$ python3 -q
>>> import numpy as np
>>> import numpy.linalg as la
>>> np.set_printoptions(precision=3, suppress=True, linewidth=160, legacy="1.25")
>>> def rnd(a):
...     return np.round(a, 3) + 0
... 
>>> F = np.load("m.npy")
>>> rnd(F)
array([[-0.069,  0.08 , -0.318, -0.516, -0.232, -0.522,  0.115,  0.53 ],
       [ 0.137, -0.556, -0.261,  0.153,  0.655, -0.035,  0.256,  0.291],
       [-0.755,  0.208, -0.197,  0.337,  0.006, -0.02 ,  0.482, -0.042],
       [ 0.137,  0.178, -0.1  , -0.583,  0.117,  0.547,  0.513, -0.157],
       [-0.137, -0.234,  0.445,  0.08 , -0.31 ,  0.446,  0.09 ,  0.647],
       [ 0.274, -0.322, -0.558,  0.266, -0.609,  0.162,  0.158, -0.133],
       [-0.446, -0.154, -0.422, -0.244,  0.097,  0.389, -0.614,  0.035],
       [ 0.309,  0.654, -0.307,  0.347,  0.164,  0.223, -0.124,  0.413]])
>>> f, v = F[3], F[6]
>>> rnd(f @ f)
1.0
>>> rnd(f @ v)
0.0
>>> pr = (f @ v) / (f @ f) * f
>>> rnd(pr)
array([0., 0., 0., 0., 0., 0., 0., 0.])
>>> la.matrix_rank(np.outer(f, v))
1
>>> x0 = np.array([4, 1, 2, 0, 1, 2, 5, 8])
>>> [p for p in range(1, 25) if np.allclose(la.matrix_power(F, p), np.eye(8))]
[]
>>> rnd(la.det(F))
-1.0
>>> rnd(la.inv(F))
array([[-0.069,  0.137, -0.755,  0.137, -0.137,  0.274, -0.446,  0.309],
       [ 0.08 , -0.556,  0.208,  0.178, -0.234, -0.322, -0.154,  0.654],
       [-0.318, -0.261, -0.197, -0.1  ,  0.445, -0.558, -0.422, -0.307],
       [-0.516,  0.153,  0.337, -0.583,  0.08 ,  0.266, -0.244,  0.347],
       [-0.232,  0.655,  0.006,  0.117, -0.31 , -0.609,  0.097,  0.164],
       [-0.522, -0.035, -0.02 ,  0.547,  0.446,  0.162,  0.389,  0.223],
       [ 0.115,  0.256,  0.482,  0.513,  0.09 ,  0.158, -0.614, -0.124],
       [ 0.53 ,  0.291, -0.042, -0.157,  0.647, -0.133,  0.035,  0.413]])
>>> rnd(la.norm(x0)), rnd(la.norm(F @ x0))
(10.724, 10.724)
>>> 8 - la.matrix_rank(F - np.eye(8), tol=1e-8)
1
>>> rnd(np.abs(la.eigvals(F)))
array([1., 1., 1., 1., 1., 1., 1., 1.])
>>> sigma = 10 * 0.2 ** np.arange(6)
>>> O, _ = la.qr(np.array([[1.0, -0.2, 0.0, 0.1, -1.9, -0.7],
...     [-0.4, 1.0, 0.5, 0.3, -0.3, 0.4],
...     [-0.8, -1.0, 0.0, 0.1, 0.3, 0.5],
...     [-0.5, -1.2, -0.7, 2.1, 0.5, 0.6],
...     [-1.3, 0.9, -1.2, -0.2, 0.6, -0.5],
...     [-0.7, -0.2, -1.4, 1.5, 0.3, -3.4]]))
>>> rng = np.random.default_rng(6266)
>>> K = rng.normal(size=(18, 6)) * sigma @ O
>>> rnd(K)
array([[  1.887,   0.388,  -1.063,   1.351,   4.473,   0.485],
       [  5.259,  -2.004,  -5.047,  -1.535,   6.148,   1.709],
       [  5.013,  -0.481,  -4.239,   0.592,   7.32 ,   1.646],
       [ -5.898,  -0.247,   4.242,  -2.299, -11.017,  -1.735],
       [ -1.462,  -1.722,   0.116,  -3.357,  -5.646,  -0.376],
       [  7.17 ,  -0.128,  -5.57 ,   1.857,  11.98 ,   2.203],
       [ -0.414,   0.219,   0.511,   0.359,   0.158,  -0.152],
       [-10.32 ,   2.977,   9.388,   1.702, -13.484,  -3.208],
       [ -7.272,  -0.247,   5.41 ,  -2.606, -13.006,  -2.221],
       [ -0.259,   1.373,   1.081,   2.158,   2.242,  -0.248],
       [  7.309,  -0.943,  -6.145,   0.425,  10.782,   2.237],
       [ -3.992,   0.593,   3.513,  -0.064,  -5.269,  -1.311],
       [ -5.73 ,   0.401,   4.604,  -0.892,  -9.146,  -1.725],
       [ -0.664,  -0.903,   0.25 ,  -1.247,  -1.494,  -0.213],
       [ -7.894,  -0.269,   5.791,  -2.732, -14.296,  -2.309],
       [  8.497,  -2.886,  -7.588,  -1.345,  12.207,   2.621],
       [ -2.158,  -1.384,   1.074,  -2.505,  -5.054,  -0.616],
       [  4.674,  -1.158,  -4.039,  -0.282,   6.902,   1.417]])
>>> Xc = K - K.mean(axis=0)
>>> evecs = la.svd(Xc)[2][:2]
>>> out = Xc - Xc @ evecs.T @ evecs
>>> rnd(np.diag(evecs.T @ evecs))
array([0.277, 0.22 , 0.321, 0.45 , 0.702, 0.029])
>>> rnd((Xc @ evecs.T).std(axis=0))
array([11.543,  2.335])
>>> rnd(np.cov(Xc @ evecs.T, rowvar=False))
array([[141.079,   0.   ],
       [  0.   ,   5.771]])
>>> rnd(out.std(axis=0))
array([0.119, 0.17 , 0.139, 0.101, 0.155, 0.078])
>>> X = np.load("arr.npy")
>>> X
array([[13,  4, -9],
       [ 4,  4,  0],
       [-9,  0,  9]])
>>> idx = rng.permutation(3)
>>> idx
array([1, 2, 0])
>>> out = X[idx][:, idx]
>>> np.trace(out)
26
>>> np.allclose(out, X)
False
>>> out
array([[ 4,  0,  4],
       [ 0,  9, -9],
       [ 4, -9, 13]])
>>> rnd(la.det(out)), rnd(la.det(X[idx]))
(0.0, 0.0)
>>> rnd(np.poly(X))
array([  1., -26., 108.,   0.])
>>> np.einsum("ij,ji->", X, X)
460
>>> rnd(la.eigvals(X).sum().real)
26.0
>>> np.argsort(-la.norm(X, axis=0).round(6), kind="stable")[:3]
array([0, 2, 1])
>>> la.matrix_rank(X, rtol=0.1)
2
>>> mat = np.array([[22, -4, 3, 15, 1, -14, -7],
...     [-4, 11, 0, -7, -4, 3, 1],
...     [3, 0, 18, 6, 3, -3, 6],
...     [15, -7, 6, 13, 3, -10, -3],
...     [1, -4, 3, 3, 2, -1, 1],
...     [-14, 3, -3, -10, -1, 9, 4],
...     [-7, 1, 6, -3, 1, 4, 5]])
>>> rk = la.matrix_rank(mat)
>>> rk
3
>>> N = la.svd(mat)[2][rk:].T
>>> np.allclose(mat @ N, 0)
True
>>> N.shape
(7, 4)
>>> vals, evecs = la.eigh(mat)
>>> rnd(la.eigvalsh(mat @ mat))
array([   0.   ,    0.   ,    0.   ,    0.   ,  138.951,  446.612, 2216.437])
>>> np.unique(vals.round(6) + 0, return_counts=True)[1]
array([4, 1, 1, 1])
>>> vals.sum(), np.trace(mat)
(80.0, 80)
>>> left, sigma, VT = la.svd(mat)
>>> rnd(sigma)
array([47.079, 21.133, 11.788,  0.   ,  0.   ,  0.   ,  0.   ])
>>> np.argmax(sigma[:-1] / (sigma[1:] + 1e-6)) + 1
3
>>> out = left[:, :3] @ np.diag(sigma[:3]) @ VT[:3]
>>> rnd(out)
array([[ 22.,  -4.,   3.,  15.,   1., -14.,  -7.],
       [ -4.,  11.,   0.,  -7.,  -4.,   3.,   1.],
       [  3.,   0.,  18.,   6.,   3.,  -3.,   6.],
       [ 15.,  -7.,   6.,  13.,   3., -10.,  -3.],
       [  1.,  -4.,   3.,   3.,   2.,  -1.,   1.],
       [-14.,   3.,  -3., -10.,  -1.,   9.,   4.],
       [ -7.,   1.,   6.,  -3.,   1.,   4.,   5.]])
>>> rnd(np.abs(mat - out).max())
0.0
>>> f = np.array([-2, 2])
>>> rnd(np.convolve(F[7], f))
array([-0.617, -0.69 ,  1.922, -1.309,  0.366, -0.119,  0.695, -1.073,  0.825])
>>> rnd(la.norm(mat, 2) / la.norm(mat))
0.889
>>> np.argsort(-la.norm(mat, axis=0).round(6), kind="stable")[:3]
array([0, 3, 2])
>>> la.matrix_rank(mat, rtol=0.1)
3
>>> [round(float(x), 3) for x in la.svd(mat, compute_uv=False)[:3]]
[47.079, 21.133, 11.788]
>>> W0 = np.loadtxt("w.csv", delimiter=",")
>>> W0
array([[ 0.336,  0.157,  1.814, -0.91 ],
       [ 0.888, -1.151,  0.16 ,  0.643],
       [ 0.129,  0.243, -1.331,  0.021],
       [-1.338, -1.239,  0.883,  1.168],
       [ 0.457,  1.183,  0.926,  1.749],
       [-0.406, -1.767, -0.349,  0.603],
       [ 1.719, -0.771,  0.091,  0.004]])
>>> proj = W0 @ la.solve(W0.T @ W0, W0.T)
>>> rnd(proj @ W0[:, 0])
array([ 0.336,  0.888,  0.129, -1.338,  0.457, -0.406,  1.719])
>>> la.matrix_rank(np.eye(7) - proj)
3
>>> rnd(np.diag(proj))
array([0.709, 0.381, 0.284, 0.668, 0.924, 0.428, 0.606])
>>> x0 = np.array([4, -3, 1, -4])
>>> target = W0 @ x0
>>> c, lr = np.zeros(4), 1 / la.norm(W0, 2) ** 2
>>> for i in range(250):
...     c -= lr * W0.T @ (W0 @ c - target)
...     if i % 50 == 0: print(i, round(la.norm(W0 @ c - target), 3))
... 
0 5.632
50 0.0
100 0.0
150 0.0
200 0.0
>>> rnd(c)
array([ 4., -3.,  1., -4.])
>>> rnd(la.cond(W0))
1.371
>>> out = np.c_[W0[:, :3] @ np.array([[-5, -2, 2], [4, 5, -3], [5, 1, -2]]), np.array([0, -5, -2, -3, -2, 1, 3])]
>>> rnd(out)
array([[  8.018,   1.927,  -3.427,   0.   ],
       [ -8.244,  -7.371,   4.909,  -5.   ],
       [ -6.328,  -0.374,   2.191,  -2.   ],
       [  6.149,  -2.636,  -0.725,  -3.   ],
       [  7.077,   5.927,  -4.487,  -2.   ],
       [ -6.783,  -8.372,   5.187,   1.   ],
       [-11.224,  -7.202,   5.569,   3.   ]])
>>> rnd(la.norm(out - W0 @ la.lstsq(W0, out)[0], axis=0))
array([0.   , 0.   , 0.   , 5.967])
>>> la.matrix_rank(out)
4
>>> arr = np.load("data.npy")
>>> arr
array([[ 2.,  1.,  0.],
       [-3., -3.,  0.],
       [ 0.,  0., -2.]])
>>> w1 = np.array([[1, 3, 3, -2], [0, -2, -1, -3], [-3, -3, -2, 2]])
>>> c = np.array([1, 2, -3, -1])
>>> act = np.maximum(arr @ w1 + c, 0)
>>> act
array([[ 3.,  6.,  2.,  0.],
       [ 0.,  0.,  0., 14.],
       [ 7.,  8.,  1.,  0.]])
>>> rnd((act > 0).mean(axis=0))
array([0.667, 0.667, 0.667, 0.333])
>>> la.matrix_rank(act)
3
>>> (act > 0).astype(int)
array([[1, 1, 1, 0],
       [0, 0, 0, 1],
       [1, 1, 1, 0]])
>>> cent = np.array([[9, 8, 4], [6, 3, 9], [1, 8, 7], [4, 8, 6]])
>>> w1 @ cent
array([[ 22,  25,  40],
       [-25, -38, -43],
       [-39, -33, -41]])
>>> C2 = arr.T @ arr
>>> np.allclose(C2, C2.T)
True
>>> rnd(la.eigvalsh(C2)[::-1])
array([22.602,  4.   ,  0.398])
>>> x0 = np.array([3, 3, 4])
>>> target = arr @ x0
>>> target
array([  9., -18.,  -8.])
>>> rnd(la.solve(arr, arr[:, 2]))
array([0., 0., 1.])
>>> rnd(la.solve(arr, target))
array([3., 3., 4.])
>>> rnd(la.solve(arr, -2 * target))
array([-6., -6., -8.])
>>> rnd(la.solve(arr, target + arr[:, 0]))
array([4., 3., 4.])
>>> M = np.load("dump.npy")
>>> M
array([[ 0.7, -0.5,  0.1, -1.3, -2. ,  0.5, -1.1, -1.1],
       [ 0.5,  0.1,  1.6,  0.5, -0.2, -0.3,  1. , -1.2],
       [ 2.6, -1.5, -0.1,  0.8,  0.8,  0.1, -1.8, -0.2],
       [ 1.6, -1.7, -0.3,  0.2, -0.4,  0.6, -0.4,  0.7],
       [ 0. ,  2.4, -0.3, -0.5, -1.7,  0.1,  1. , -1.4],
       [ 0.5,  0.6,  2.3, -0.9, -0.1,  0.2,  1.4,  0.8],
       [ 1.1,  1.4,  1.7,  0.7, -0.4, -0.5, -1.6, -0.2],
       [-0.7, -1. , -1. , -0.3, -1.6,  1.5, -0.4, -0.4]])
>>> np.abs(np.diag(la.qr(X)[1])) > 1e-9
array([ True,  True, False])
>>> np.unique(X.round(6), axis=0).shape
(3, 3)
>>> rnd(X @ la.pinv(X) @ X)
array([[13.,  4., -9.],
       [ 4.,  4.,  0.],
       [-9.,  0.,  9.]])
>>> idx = rng.permutation(8)
>>> out = M[:, idx] * rng.choice([-1, 1], 8)
>>> out
array([[-0.7,  1.3, -2. , -0.5, -1.1,  0.5,  0.1, -1.1],
       [-0.5, -0.5, -0.2,  0.3,  1. , -0.1,  1.6, -1.2],
       [-2.6, -0.8,  0.8, -0.1, -1.8,  1.5, -0.1, -0.2],
       [-1.6, -0.2, -0.4, -0.6, -0.4,  1.7, -0.3,  0.7],
       [-0. ,  0.5, -1.7, -0.1,  1. , -2.4, -0.3, -1.4],
       [-0.5,  0.9, -0.1, -0.2,  1.4, -0.6,  2.3,  0.8],
       [-1.1, -0.7, -0.4,  0.5, -1.6, -1.4,  1.7, -0.2],
       [ 0.7,  0.3, -1.6, -1.5, -0.4,  1. , -1. , -0.4]])
>>> left, _, VT = la.svd(M.T @ out)
>>> idx
array([0, 3, 4, 5, 6, 1, 2, 7])
